$ python -q
>>> import numpy as np
>>> from numpy import linalg as LA
>>> np.set_printoptions(suppress=True, linewidth=160)
>>> def rnd(a):
...     return np.round(a, 2) + 0
... 
>>> X = np.load("data.npy")
>>> X
array([[-15,  15,  -5, -12,  12,  -4],
       [-15,  10,   0, -12,   8,   0],
       [-10, -15, -15,  -8, -12, -12],
       [  0,   0,   0, -12,  12,  -4],
       [  0,   0,   0, -12,   8,   0],
       [  0,   0,   0,  -8, -12, -12]])
>>> rnd(LA.norm(X, "nuc"))
np.float64(109.55)
>>> rnd(LA.norm(X[2], 1)), rnd(LA.norm(X[2], np.inf))
(np.float64(72.0), np.float64(15.0))
>>> print(LA.norm(X, axis=1).argmax())
2
>>> X[2] @ X[5]
np.int64(352)
>>> rnd(LA.norm(X, 1)), rnd(LA.norm(X, np.inf))
(np.float64(64.0), np.float64(72.0))
>>> B = LA.inv(X)
>>> (np.abs(B) > 1e-9).astype(int)
array([[1, 1, 1, 1, 1, 1],
       [1, 1, 1, 1, 1, 1],
       [1, 1, 1, 1, 1, 1],
       [0, 0, 0, 1, 1, 1],
       [0, 0, 0, 1, 1, 1],
       [0, 0, 0, 1, 1, 1]])
>>> print(np.allclose(B, X.T))
False
>>> print(rnd(LA.slogdet(X)[0]))
1.0
>>> rnd(LA.cond(X))
np.float64(16.28)
>>> rnd(LA.det(X) * B)
array([[ 211200., -422400.,  -70400., -211200.,  422400.,   70400.],
       [ 316800., -246400., -105600., -316800.,  246400.,  105600.],
       [-457600.,  528000., -105600.,  457600., -528000.,  105600.],
       [      0.,       0.,       0.,  264000., -528000.,  -88000.],
       [      0.,       0.,       0.,  396000., -308000., -132000.],
       [      0.,       0.,       0., -572000.,  660000., -132000.]])
>>> print(rnd(LA.det(X) * LA.det(B)))
1.0
>>> mat = np.loadtxt("m.csv", delimiter=",")
>>> mat
array([[1., 3., 2., 3., 0., 3., 3., 3., 1.],
       [1., 1., 1., 3., 2., 2., 2., 3., 0.],
       [3., 3., 1., 0., 2., 2., 0., 3., 0.],
       [1., 3., 2., 3., 0., 3., 3., 3., 1.],
       [2., 0., 3., 3., 1., 0., 1., 2., 2.]])
>>> rank = LA.matrix_rank(mat)
>>> rank
np.int64(4)
>>> ns = LA.svd(mat)[2][rank:].T
>>> np.allclose(mat @ ns, 0)
True
>>> [int(LA.matrix_rank(mat[:i])) for i in range(1, len(mat) + 1)]
[1, 2, 3, 3, 4]
>>> ns.shape
(9, 5)
>>> left, sig, Vt = LA.svd(mat)
>>> evecs = Vt[:(sig > 1e-8).sum()]
>>> rng = np.random.default_rng(290219)
>>> x = mat[3] + 2 * mat[0] + rng.integers(2) * np.eye(9)[8]
>>> x
array([3., 9., 6., 9., 0., 9., 9., 9., 4.])
>>> print(rnd(np.diag(evecs.T @ evecs)))
[0.46 0.59 0.42 0.57 0.59 0.36 0.36 0.32 0.32]
>>> LA.matrix_rank(np.vstack([mat, x]))
np.int64(5)
>>> K = np.load("sample6.npy")
>>> print(K)
[[ 7  2  5  3  0  7]
 [ 0  1  3  4  0  0]
 [10  7  8  9  5 10]
 [ 3  8  8 10  6  7]
 [ 0  0  2  3  0  0]
 [ 1  0  3  3  0  1]
 [ 0  0  0  0  0  0]
 [ 0  0  0  0  0  0]
 [ 7  6  7  9  4  7]
 [ 9  8  9  7  6 13]
 [ 2  0  0  0  0  0]]
>>> th = np.radians(135)
>>> R = np.eye(6)
>>> R[0, 0] = R[2, 2] = np.cos(th)
>>> R[0, 2], R[2, 0] = -np.sin(th), np.sin(th)
>>> print(rnd(R))
[[-0.71  0.   -0.71  0.    0.    0.  ]
 [ 0.    1.    0.    0.    0.    0.  ]
 [ 0.71  0.   -0.71  0.    0.    0.  ]
 [ 0.    0.    0.    1.    0.    0.  ]
 [ 0.    0.    0.    0.    1.    0.  ]
 [ 0.    0.    0.    0.    0.    1.  ]]
>>> B = K @ R.T
>>> rnd(LA.svd(K, compute_uv=False)), rnd(LA.svd(B, compute_uv=False))
(array([39.91,  8.45,  5.17,  2.86,  0.81,  0.54]), array([39.91,  8.45,  5.17,  2.86,  0.81,  0.54]))
>>> print(rnd(B))
[[ -8.49   2.     1.41   3.     0.     7.  ]
 [ -2.12   1.    -2.12   4.     0.     0.  ]
 [-12.73   7.     1.41   9.     5.    10.  ]
 [ -7.78   8.    -3.54  10.     6.     7.  ]
 [ -1.41   0.    -1.41   3.     0.     0.  ]
 [ -2.83   0.    -1.41   3.     0.     1.  ]
 [  0.     0.     0.     0.     0.     0.  ]
 [  0.     0.     0.     0.     0.     0.  ]
 [ -9.9    6.     0.     9.     4.     7.  ]
 [-12.73   8.     0.     7.     6.    13.  ]
 [ -1.41   0.     1.41   0.     0.     0.  ]]
>>> print(np.allclose(K @ K.T, B @ B.T))
True
>>> rnd(np.abs(B - K).max(axis=0))
array([22.73,  0.  , 11.54,  0.  ,  0.  ,  0.  ])
>>> print(np.allclose(LA.norm(K, axis=1), LA.norm(B, axis=1)))
True
>>> x = np.array([-3, -1, 1, -1, 0, 3])
>>> rhs = K @ x
>>> print(rnd(LA.pinv(K) @ K))
[[1. 0. 0. 0. 0. 0.]
 [0. 1. 0. 0. 0. 0.]
 [0. 0. 1. 0. 0. 0.]
 [0. 0. 0. 1. 0. 0.]
 [0. 0. 0. 0. 1. 0.]
 [0. 0. 0. 0. 0. 1.]]
>>> rhs
array([ 0, -2, -8,  2, -1,  0,  0,  0, -8,  6, -6])
>>> rnd(LA.solve(K.T @ K, K.T @ rhs))
array([-3., -1.,  1., -1.,  0.,  3.])
>>> rhs = rhs + 0.05 * rng.normal(size=11)
>>> print(rnd(rhs))
[ 0.   -1.96 -7.95  2.07 -0.96  0.05  0.1   0.03 -8.02  5.95 -6.01]
>>> coef, *_ = LA.lstsq(K, rhs)
>>> rnd(LA.norm(rhs - K @ coef))
np.float64(0.13)
>>> [round(float(LA.norm(LA.solve(K.T @ K + lam * np.eye(6), K.T @ rhs))), 2) for lam in (0, 1, 10, 100)]
[4.59, 3.92, 2.13, 0.45]
>>> rnd(K.T @ (rhs - K @ coef))
array([0., 0., 0., 0., 0., 0.])
>>> P = K @ LA.solve(K.T @ K, K.T)
>>> np.allclose(P @ P, P)
True
>>> rnd(np.trace(P))
np.float64(6.0)
>>> rnd(np.diag(P))
array([0.87, 0.63, 0.58, 0.74, 0.47, 0.67, 0.  , 0.  , 0.47, 0.83, 0.74])
>>> rnd(LA.eigvalsh(P))
array([0., 0., 0., 0., 0., 1., 1., 1., 1., 1., 1.])
>>> print(np.count_nonzero(K))
39
>>> rnd(K.mean(axis=0))
array([3.55, 2.91, 4.09, 4.36, 1.91, 4.09])
>>> np.abs(K).max()
np.int64(13)
>>> K - K[0]
array([[ 0,  0,  0,  0,  0,  0],
       [-7, -1, -2,  1,  0, -7],
       [ 3,  5,  3,  6,  5,  3],
       [-4,  6,  3,  7,  6,  0],
       [-7, -2, -3,  0,  0, -7],
       [-6, -2, -2,  0,  0, -6],
       [-7, -2, -5, -3,  0, -7],
       [-7, -2, -5, -3,  0, -7],
       [ 0,  4,  2,  6,  4,  0],
       [ 2,  6,  4,  4,  6,  6],
       [-5, -2, -5, -3,  0, -7]])
>>> t3 = np.stack([K, 4 * K, K[::-1]])
>>> print(t3.sum(axis=0))
[[37 10 25 15  0 35]
 [ 9 13 24 27  6 13]
 [57 41 47 54 29 57]
 [15 40 40 50 30 35]
 [ 0  0 10 15  0  0]
 [ 6  0 18 18  0  6]
 [ 0  0  2  3  0  0]
 [ 3  8  8 10  6  7]
 [45 37 43 54 25 45]
 [45 41 48 39 30 65]
 [17  2  5  3  0  7]]
>>> arr = np.diag(np.array([-7, 1, -9]))
>>> print(arr)
[[-7  0  0]
 [ 0  1  0]
 [ 0  0 -9]]
>>> z = rng.permutation(3)
>>> z
array([0, 1, 2])
>>> B = arr[z][:, z]
>>> print(B)
[[-7  0  0]
 [ 0  1  0]
 [ 0  0 -9]]
>>> np.trace(B)
np.int64(-15)
>>> np.allclose(B, arr)
True
>>> rnd(np.sort(np.abs(LA.eigvals(B))))
array([1., 7., 9.])
>>> LA.matrix_power(arr, 4)
array([[2401,    0,    0],
       [   0,    1,    0],
       [   0,    0, 6561]])
>>> rnd(np.sort(np.abs(LA.eigvals(arr))))
array([1., 7., 9.])
>>> np.trace(arr)
np.int64(-15)
>>> rnd(LA.det(arr))
np.float64(63.0)
>>> np.allclose(arr @ arr.T, arr.T @ arr)
True
>>> print(np.allclose(arr, arr.T))
True
